>>> import numpy as np
>>> np.set_printoptions(suppress=True, linewidth=160)
>>> rnd = lambda a: np.round(a, 2) + 0
>>> K = np.array([[-1.8, -1.4, -0.5],
...     [-0.5, -0.3, 1.1],
...     [2.01, -0.2, -0.41],
...     [2.0, -0.1, -0.3],
...     [0.0, 1.0, -0.1]])
>>> T = np.stack([K, -1 * K, K[::-1]])
>>> T.shape
(3, 5, 3)
>>> rnd(np.linalg.norm(T, axis=(1, 2)))
array([4.04, 4.04, 4.04])
>>> np.linalg.matrix_rank(T)
array([3, 3, 3])
>>> T.sum(axis=0)
array([[ 0.  ,  1.  , -0.1 ],
       [ 2.  , -0.1 , -0.3 ],
       [ 2.01, -0.2 , -0.41],
       [-0.5 , -0.3 ,  1.1 ],
       [-1.8 , -1.4 , -0.5 ]])
>>> np.linalg.matrix_rank(T.reshape(3, -1))
np.int64(2)
>>> rng = np.random.default_rng(24)
>>> lab = rng.permutation(3)
>>> other = K[:, lab] * rng.choice([-1, 1], 3)
>>> other
array([[-1.4 ,  0.5 , -1.8 ],
       [-0.3 , -1.1 , -0.5 ],
       [-0.2 ,  0.41,  2.01],
       [-0.1 ,  0.3 ,  2.  ],
       [ 1.  ,  0.1 ,  0.  ]])
>>> left, _, Vh = np.linalg.svd(K.T @ other)
>>> rnd(left @ Vh)
array([[ 0.,  0.,  1.],
       [ 1.,  0.,  0.],
       [ 0., -1.,  0.]])
>>> x = np.array([3, 3, 2])
>>> y = K @ x
>>> coef, lr = np.zeros(3), 1 / np.linalg.norm(K, 2) ** 2
>>> for i in range(300):
...     coef -= lr * K.T @ (K @ coef - y)
...     if i % 50 == 0: print(i, round(np.linalg.norm(K @ coef - y), 2))
... 
0 4.11
50 0.0
100 0.0
150 0.0
200 0.0
250 0.0
>>> rnd(coef)
array([3., 3., 2.])
>>> x = np.array([-1, -1, 1])
>>> y = K @ x
>>> rnd(np.linalg.pinv(K) @ K)
array([[1., 0., 0.],
       [0., 1., 0.],
       [0., 0., 1.]])
>>> rnd(y)
array([ 2.7 ,  1.9 , -2.22, -2.2 , -1.1 ])
>>> rnd(np.linalg.lstsq(K, y)[0])
array([-1., -1.,  1.])
>>> y = y + 0.02 * rng.normal(size=5)
>>> rnd(y)
array([ 2.7 ,  1.89, -2.22, -2.19, -1.13])
>>> coef, *_ = np.linalg.lstsq(K, y)
>>> rnd(coef)
array([-1.  , -1.01,  1.  ])
>>> coef.round()
array([-1., -1.,  1.])
>>> rnd(K.T @ (y - K @ coef))
array([0., 0., 0.])
>>> rnd(np.linalg.norm(y - K @ coef))
np.float64(0.03)
>>> m1 = np.load("layer0.npy")
>>> rnd(m1)
array([[1.  , 0.  , 0.  , 0.  , 0.  , 0.  ],
       [0.  , 0.33, 0.  , 0.33, 0.  , 0.33],
       [0.  , 0.  , 0.5 , 0.  , 0.  , 0.5 ],
       [0.  , 0.  , 0.  , 1.  , 0.  , 0.  ],
       [0.  , 0.  , 0.33, 0.  , 0.67, 0.  ],
       [0.  , 0.  , 0.33, 0.  , 0.33, 0.33]])
>>> # splits into 2 blocks
>>> m1 @ np.ones(6)
array([1., 1., 1., 1., 1., 1.])
>>> m1.sum(axis=1)
array([1., 1., 1., 1., 1., 1.])
>>> rnd(np.linalg.matrix_power(m1, 100))
array([[1.  , 0.  , 0.  , 0.  , 0.  , 0.  ],
       [0.  , 0.  , 0.2 , 0.5 , 0.15, 0.15],
       [0.  , 0.  , 0.4 , 0.  , 0.3 , 0.3 ],
       [0.  , 0.  , 0.  , 1.  , 0.  , 0.  ],
       [0.  , 0.  , 0.4 , 0.  , 0.3 , 0.3 ],
       [0.  , 0.  , 0.4 , 0.  , 0.3 , 0.3 ]])
>>> pr = np.eye(6)[0]
>>> for _ in range(5):
...     pr = pr @ m1
...     print(pr.round(2))
... 
[1. 0. 0. 0. 0. 0.]
[1. 0. 0. 0. 0. 0.]
[1. 0. 0. 0. 0. 0.]
[1. 0. 0. 0. 0. 0.]
[1. 0. 0. 0. 0. 0.]
>>> other = m1 / np.linalg.norm(m1, axis=1, keepdims=True)
>>> gram = other @ other.T
>>> rnd(gram)
array([[1.  , 0.  , 0.  , 0.  , 0.  , 0.  ],
       [0.  , 1.  , 0.41, 0.58, 0.  , 0.33],
       [0.  , 0.41, 1.  , 0.  , 0.32, 0.82],
       [0.  , 0.58, 0.  , 1.  , 0.  , 0.  ],
       [0.  , 0.  , 0.32, 0.  , 1.  , 0.77],
       [0.  , 0.33, 0.82, 0.  , 0.77, 1.  ]])
>>> np.argwhere(np.triu(np.abs(gram) > 0.95, 1))
array([], shape=(0, 2), dtype=int64)
>>> (gram - 2 * np.eye(6)).round(6).argmax(axis=1)
array([1, 3, 5, 1, 5, 2])
>>> (m1 != 0).astype(int)
array([[1, 0, 0, 0, 0, 0],
       [0, 1, 0, 1, 0, 1],
       [0, 0, 1, 0, 0, 1],
       [0, 0, 0, 1, 0, 0],
       [0, 0, 1, 0, 1, 0],
       [0, 0, 1, 0, 1, 1]])
>>> (np.linalg.matrix_power((m1 != 0) + (m1.T != 0) + np.eye(6), 6) > 0).astype(int)
array([[1, 0, 0, 0, 0, 0],
       [0, 1, 1, 1, 1, 1],
       [0, 1, 1, 1, 1, 1],
       [0, 1, 1, 1, 1, 1],
       [0, 1, 1, 1, 1, 1],
       [0, 1, 1, 1, 1, 1]])
>>> np.flatnonzero(np.linalg.matrix_power((m1 != 0) + (m1.T != 0) + np.eye(6), 6)[3])
array([1, 2, 3, 4, 5])
>>> Q, R = np.linalg.qr(m1)
>>> Q.shape, R.shape
((6, 6), (6, 6))
>>> np.allclose(R.T @ R, m1.T @ m1)
True
>>> rnd(Q)
array([[ 1.  ,  0.  ,  0.  ,  0.  ,  0.  ,  0.  ],
       [ 0.  ,  1.  ,  0.  ,  0.  ,  0.  ,  0.  ],
       [ 0.  ,  0.  , -0.73,  0.  ,  0.62, -0.29],
       [ 0.  ,  0.  ,  0.  ,  1.  ,  0.  ,  0.  ],
       [ 0.  ,  0.  , -0.49,  0.  , -0.76, -0.43],
       [ 0.  ,  0.  , -0.49,  0.  , -0.17,  0.86]])
>>> rnd(np.abs(np.diag(R)))
array([1.  , 0.33, 0.69, 1.  , 0.57, 0.14])
>>> abs(R[0, 0]), rnd(np.linalg.norm(m1[:, 0]))
(np.float64(1.0), np.float64(1.0))
>>> feats = np.array([[0, 3, 0, 0, 0, 0],
...     [3, 1, 0, 0, 0, 0],
...     [4, 3, 0, 0, 0, 0],
...     [0, 0, 0, 3, 0, 0],
...     [0, 0, 3, 1, 0, 0],
...     [0, 0, 4, 3, 0, 0],
...     [0, 0, 0, 0, 0, 3],
...     [0, 0, 0, 0, 3, 1],
...     [0, 0, 0, 0, 4, 3]])
>>> x = np.array([2, 0, 3, 2, 0, 1])
>>> y = feats @ x
>>> rnd(np.linalg.lstsq(feats, y)[0])
array([2., 0., 3., 2., 0., 1.])
>>> rnd(np.linalg.pinv(feats) @ feats)
array([[1., 0., 0., 0., 0., 0.],
       [0., 1., 0., 0., 0., 0.],
       [0., 0., 1., 0., 0., 0.],
       [0., 0., 0., 1., 0., 0.],
       [0., 0., 0., 0., 1., 0.],
       [0., 0., 0., 0., 0., 1.]])
>>> y = y + 0.02 * rng.normal(size=9)
>>> rnd(y)
array([ 0.02,  5.98,  8.  ,  6.02, 11.01, 17.99,  3.04,  1.01,  2.98])
>>> coef, *_ = np.linalg.lstsq(feats, y)
>>> rnd(coef)
array([ 1.99,  0.01,  3.  ,  2.  , -0.01,  1.01])
>>> coef.round()
array([ 2.,  0.,  3.,  2., -0.,  1.])
>>> other = np.c_[feats[:, :3] @ np.array([[-3, 0, -3], [-1, 1, -2], [-1, -3, 2]]), np.array([-3, 3, -1, 0, -2, -2, -1, 0, 2])]
>>> other
array([[ -3,   3,  -6,  -3],
       [-10,   1, -11,   3],
       [-15,   3, -18,  -1],
       [  0,   0,   0,   0],
       [ -3,  -9,   6,  -2],
       [ -4, -12,   8,  -2],
       [  0,   0,   0,  -1],
       [  0,   0,   0,   0],
       [  0,   0,   0,   2]])
>>> rnd(np.linalg.lstsq(feats, other[:, 0])[0])
array([-3., -1., -1.,  0.,  0.,  0.])
>>> np.linalg.matrix_rank(other)
np.int64(3)
>>> np.linalg.matrix_rank(np.c_[feats, other])
np.int64(7)
>>> rnd(np.linalg.norm(other - feats @ np.linalg.lstsq(feats, other)[0], axis=0))
array([0.  , 0.  , 0.  , 2.42])
>>> hat = feats @ np.linalg.solve(feats.T @ feats, feats.T)
>>> rnd(np.diag(hat))
array([0.9 , 0.42, 0.68, 0.9 , 0.42, 0.68, 0.9 , 0.42, 0.68])
>>> rnd(hat)
array([[ 0.9 , -0.24,  0.18,  0.  ,  0.  ,  0.  ,  0.  ,  0.  ,  0.  ],
       [-0.24,  0.42,  0.43,  0.  ,  0.  ,  0.  ,  0.  ,  0.  ,  0.  ],
       [ 0.18,  0.43,  0.68,  0.  ,  0.  ,  0.  ,  0.  ,  0.  ,  0.  ],
       [ 0.  ,  0.  ,  0.  ,  0.9 , -0.24,  0.18,  0.  ,  0.  ,  0.  ],
       [ 0.  ,  0.  ,  0.  , -0.24,  0.42,  0.43,  0.  ,  0.  ,  0.  ],
       [ 0.  ,  0.  ,  0.  ,  0.18,  0.43,  0.68,  0.  ,  0.  ,  0.  ],
       [ 0.  ,  0.  ,  0.  ,  0.  ,  0.  ,  0.  ,  0.9 , -0.24,  0.18],
       [ 0.  ,  0.  ,  0.  ,  0.  ,  0.  ,  0.  , -0.24,  0.42,  0.43],
       [ 0.  ,  0.  ,  0.  ,  0.  ,  0.  ,  0.  ,  0.18,  0.43,  0.68]])
>>> rnd(np.linalg.eigvalsh(hat))
array([0., 0., 0., 1., 1., 1., 1., 1., 1.])
>>> rnd(hat @ feats[:, 0])
array([0., 3., 4., 0., 0., 0., 0., 0., 0.])
>>> Q, evecs = np.linalg.qr(feats[:, :1])[0], np.linalg.qr(feats[:, 1:])[0]
>>> sig = np.linalg.svd(Q.T @ evecs, compute_uv=False)
>>> rnd(sig)
array([0.69])
>>> rnd(np.linalg.norm(Q @ Q.T - evecs @ evecs.T, 2))
np.float64(1.0)
>>> f, g = feats[2], feats[4]
>>> f @ g
np.int64(0)
>>> f @ f
np.int64(25)
>>> pr = (f @ g) / (f @ f) * f
>>> np.linalg.matrix_rank(np.outer(f, g))
np.int64(1)
>>> np.outer(f, g)
array([[ 0,  0, 12,  4,  0,  0],
       [ 0,  0,  9,  3,  0,  0],
       [ 0,  0,  0,  0,  0,  0],
       [ 0,  0,  0,  0,  0,  0],
       [ 0,  0,  0,  0,  0,  0],
       [ 0,  0,  0,  0,  0,  0]])
>>> (g - pr) @ f
np.float64(0.0)
